% python3 -q
>>> import numpy as np
>>> np.set_printoptions(precision=3, suppress=True, linewidth=120)
>>> def tidy(a):
...     return np.round(a, 3) + 0
... 
>>> A = np.array([[3, -1, 1, 0, 1], [0, -2, 1, 0, -2], [-1, 2, 3, 3, -1]])
>>> A[-1] = A[0] + 5 * A[1]
>>> A
array([[  3,  -1,   1,   0,   1],
       [  0,  -2,   1,   0,  -2],
       [  3, -11,   6,   0,  -9]])
>>> u, r1 = A[0], A[2]
>>> u @ u
np.int64(12)
>>> p = (u @ r1) / (u @ u) * u
>>> tidy(p)
array([ 4.25 , -1.417,  1.417,  0.   ,  1.417])
>>> out = np.array([[1, 3], [0, 1]])
>>> C = np.array([[4, 4], [0, 3]])
>>> mat = np.block([[out, np.zeros((2, 2))], [np.zeros((2, 2)), C]])
>>> mat
array([[1., 3., 0., 0.],
       [0., 1., 0., 0.],
       [0., 0., 4., 4.],
       [0., 0., 0., 3.]])
>>> T = np.stack([A, -3 * A, A[::-1]])
>>> T.shape
(3, 3, 5)
>>> (T @ A.T).shape
(3, 3, 3)
>>> np.einsum("bij,cij->bc", T, T)
array([[ 268, -804,   43],
       [-804, 2412, -129],
       [  43, -129,  268]])
>>> tidy(np.linalg.eigvals(mat))
array([1., 1., 4., 3.])
>>> np.einsum("ii->", mat)
np.float64(9.0)
>>> tidy(np.linalg.det(mat.T))
np.float64(12.0)
>>> np.kron(np.eye(2, dtype=int), mat)
array([[1., 3., 0., 0., 0., 0., 0., 0.],
       [0., 1., 0., 0., 0., 0., 0., 0.],
       [0., 0., 4., 4., 0., 0., 0., 0.],
       [0., 0., 0., 3., 0., 0., 0., 0.],
       [0., 0., 0., 0., 1., 3., 0., 0.],
       [0., 0., 0., 0., 0., 1., 0., 0.],
       [0., 0., 0., 0., 0., 0., 4., 4.],
       [0., 0., 0., 0., 0., 0., 0., 3.]])
>>> tidy(np.linalg.eigvals(mat).sum().real)
np.float64(9.0)
